$ python -q
>>> import numpy as np
>>> import numpy.linalg as la
>>> np.set_printoptions(suppress=True, linewidth=160)
>>> q, _ = la.qr(np.array([[0.5, -0.6, -0.2, -1.1, -0.9],
...     [-0.9, 0.8, -2.1, -1.6, -0.8],
...     [0.9, -0.3, 0.8, 0.0, -0.1],
...     [0.1, 1.0, 1.2, 1.5, -1.0],
...     [0.2, -1.7, -1.7, -0.6, -0.3]]))
>>> ev = np.array([1, 2, 0, -1, -1])
>>> feats = q @ np.diag(ev) @ q.T
>>> feats.round(2)
array([[-0.56, -0.19,  0.59, -0.1 ,  0.42],
       [-0.19,  0.42, -0.44,  0.03, -0.16],
       [ 0.59, -0.44,  0.23,  0.49, -0.24],
       [-0.1 ,  0.03,  0.49, -0.06, -1.29],
       [ 0.42, -0.16, -0.24, -1.29,  0.96]])
>>> U, sv, vt = la.svd(feats)
>>> V = vt[:(sv > 1e-8).sum()]
>>> rng = np.random.default_rng(44)
>>> x0 = feats[4] + 3 * feats[2] + rng.integers(2) * np.eye(5)[2]
>>> x0.round(2)
array([ 2.2 , -1.49,  1.44,  0.17,  0.24])
>>> np.round(V.T @ V, 2)
array([[ 0.85, -0.29, -0.19, -0.03, -0.07],
       [-0.29,  0.43, -0.37, -0.05, -0.13],
       [-0.19, -0.37,  0.76, -0.03, -0.08],
       [-0.03, -0.05, -0.03,  1.  , -0.01],
       [-0.07, -0.13, -0.08, -0.01,  0.97]])
>>> np.round(np.diag(V.T @ V), 2)
array([0.85, 0.43, 0.76, 1.  , 0.97])
>>> q, _ = la.qr(np.array([[0.3, -1.5], [-0.3, 0.2], [1.2, 1.0], [0.1, -3.3]]))
>>> J = q @ q.T
>>> J.round(2)
array([[ 0.23, -0.08,  0.14,  0.39],
       [-0.08,  0.06, -0.21, -0.08],
       [ 0.14, -0.21,  0.92, -0.1 ],
       [ 0.39, -0.08, -0.1 ,  0.79]])
>>> B = np.array([[0, 0, 2], [0, -1, -2], [-2, 1, 1], [1, 0, 1]])
>>> la.matrix_rank(J @ B)
np.int64(2)
>>> np.round(np.einsum("ij,ij->i", J, J), 2)
array([0.23, 0.06, 0.92, 0.79])
>>> la.matrix_rank(np.vstack([J, B.T]))
np.int64(4)
>>> np.round(la.eigvals(J), 2) + 0
array([0., 0., 1., 1.])
>>> np.round(np.poly(J), 2) + 0
array([ 1., -2.,  1.,  0.,  0.])
>>> np.round(la.det(J[::-1]), 2)
np.float64(-0.0)
>>> round(float(la.det(J.T)), 2)
-0.0
>>> W = np.array([[2, 3, 2, 1, 3], [3, 2, 0, 0, 2], [2, 0, 3, 1, 3], [1, 0, 3, 1, 2]])
>>> b = np.array([3, 2, 0, 3, 3])
>>> hid = np.maximum(J @ W + b, 0)
>>> (hid > 0).astype(int)
array([[1, 1, 1, 1, 1],
       [1, 1, 0, 1, 1],
       [1, 1, 1, 1, 1],
       [1, 1, 1, 1, 1]])
>>> la.matrix_rank(hid)
np.int64(4)
>>> cent = np.array([[3, 3], [3, 1], [1, 0], [3, 0], [3, 2]])
>>> W @ cent
array([[29, 15],
       [21, 15],
       [21, 12],
       [15,  7]])
>>> (hid @ cent).round(6).argmax(axis=1)
array([0, 0, 0, 0])
>>> ev, V = la.eigh(J)
>>> ev.round(2) + 0
array([0., 0., 1., 1.])
>>> np.round(la.eigvalsh(J + -1 * np.eye(4)), 2) + 0
array([-1., -1.,  0.,  0.])
>>> np.round(V.T @ J @ V, 2) + 0
array([[0., 0., 0., 0.],
       [0., 0., 0., 0.],
       [0., 0., 1., 0.],
       [0., 0., 0., 1.]])
>>> W0 = np.load("w.npy")
>>> W0
array([[ -7,   2,   9,  -9,   6,   5,  -7,   8,  -4,   2],
       [ -1,   4,  -7,   3,  -1,  -7,   3,   2,  -7,   3],
       [  3,   7,  -3,  -2,  -7,  -2,   3,  -2,  -7,  -7],
       [  7,   7,  -4,   4,  -5,  -2,  -2,  -6,  -5,  -5],
       [ -1,   7,  -8,  -4,  -6,   3,   8,   2,   0,  -7],
       [ -2,   8,   6,   6,  -1,   1,  -9,   0,   2,   0],
       [ -5,   7,   7,   8,  -4,   8,   4,  -7,   9,   2],
       [  6,   9,  -7,   2,  -5,   4,   0,   6,  -9,   5],
       [-10,  14, -12,   0,   3, -16,   2,  14, -25,  11]])
>>> round(la.norm(W0, 2) / la.norm(W0), 2)
np.float64(0.72)
>>> la.cond(W0) > 100
np.True_
>>> [round(float(x), 2) for x in la.svd(W0, compute_uv=False)[:3]]
[45.83, 27.79, 21.21]
>>> np.argsort(-la.norm(W0, axis=0).round(6), kind="stable")[:3]
array([8, 1, 2])
